>>> import numpy as np
>>> from numpy import linalg as LA
>>> np.set_printoptions(precision=3, suppress=True, linewidth=160)
>>> rd = lambda a: np.round(a, 3) + 0
>>> Q, _ = LA.qr(np.array([[0.3, -0.6, -2.8], [1.6, -0.1, -2.0], [1.6, -1.3, -0.7]]))
>>> E = Q[:, :3]
>>> rd(E)
array([[-0.131,  0.476, -0.869],
       [-0.701, -0.665, -0.258],
       [-0.701,  0.576,  0.421]])
>>> rng = np.random.default_rng(121119)
>>> lab = rng.permutation(3)
>>> out = E[:, lab] * rng.choice([-1, 1], 3)
>>> rd(out)
array([[-0.869,  0.131, -0.476],
       [-0.258,  0.701,  0.665],
       [ 0.421,  0.701, -0.576]])
>>> Uu, _, Vh = LA.svd(E.T @ out)
>>> lab
array([2, 0, 1])
>>> M = np.cumsum(np.array([[1, -3, 0],
...     [0, 2, 1],
...     [2, 0, 0],
...     [-1, 2, 2],
...     [-2, 1, -1],
...     [1, 1, -1],
...     [-2, 1, 2],
...     [-2, 2, 2],
...     [-1, -3, 1],
...     [3, 0, -1]]), axis=0)
>>> M
array([[ 1, -3,  0],
       [ 1, -1,  1],
       [ 3, -1,  1],
       [ 2,  1,  3],
       [ 0,  2,  2],
       [ 1,  3,  1],
       [-1,  4,  3],
       [-3,  6,  5],
       [-4,  3,  6],
       [-1,  3,  5]])
>>> M.shape
(10, 3)
>>> rd(LA.norm(M))
np.float64(15.78)
>>> np.count_nonzero(M)
np.int64(28)
>>> M.mean(axis=0)
array([-0.1,  1.7,  2.7])
>>> np.diff(M, axis=0)
array([[ 0,  2,  1],
       [ 2,  0,  0],
       [-1,  2,  2],
       [-2,  1, -1],
       [ 1,  1, -1],
       [-2,  1,  2],
       [-2,  2,  2],
       [-1, -3,  1],
       [ 3,  0, -1]])
>>> rd(LA.svd(M, compute_uv=False))
array([14.275,  5.288,  4.154])
>>> M - M[0]
array([[ 0,  0,  0],
       [ 0,  2,  1],
       [ 2,  2,  1],
       [ 1,  4,  3],
       [-1,  5,  2],
       [ 0,  6,  1],
       [-2,  7,  3],
       [-4,  9,  5],
       [-5,  6,  6],
       [-2,  6,  5]])
>>> P = M @ LA.solve(M.T @ M, M.T)
>>> rd(LA.eigvalsh(P))
array([0., 0., 0., 0., 0., 0., 0., 1., 1., 1.])
>>> rd(P @ M[:, 2])
array([0., 1., 1., 3., 2., 1., 3., 5., 6., 5.])
>>> LA.matrix_rank(np.eye(10) - P)
np.int64(7)
>>> lab = rng.permutation(3)
>>> out = M[:, lab] * rng.choice([-1, 1], 3)
>>> out
array([[ 0, -3, -1],
       [ 1, -1, -1],
       [ 1, -1, -3],
       [ 3,  1, -2],
       [ 2,  2,  0],
       [ 1,  3, -1],
       [ 3,  4,  1],
       [ 5,  6,  3],
       [ 6,  3,  4],
       [ 5,  3,  1]])
>>> Uu, _, Vh = LA.svd(M.T @ out)
>>> rd(LA.lstsq(M, out)[0])
array([[ 0.,  0., -1.],
       [ 0.,  1.,  0.],
       [ 1.,  0.,  0.]])
>>> P = out @ LA.solve(out.T @ out, out.T)
>>> np.trace(P)
np.float64(3.0)
>>> rd(P @ out[:, 1])
array([-3., -1., -1.,  1.,  2.,  3.,  4.,  6.,  3.,  3.])
>>> np.allclose(P @ P, P)
True
>>> rd(np.diag(P))
array([0.274, 0.119, 0.369, 0.364, 0.07 , 0.335, 0.189, 0.392, 0.643, 0.246])
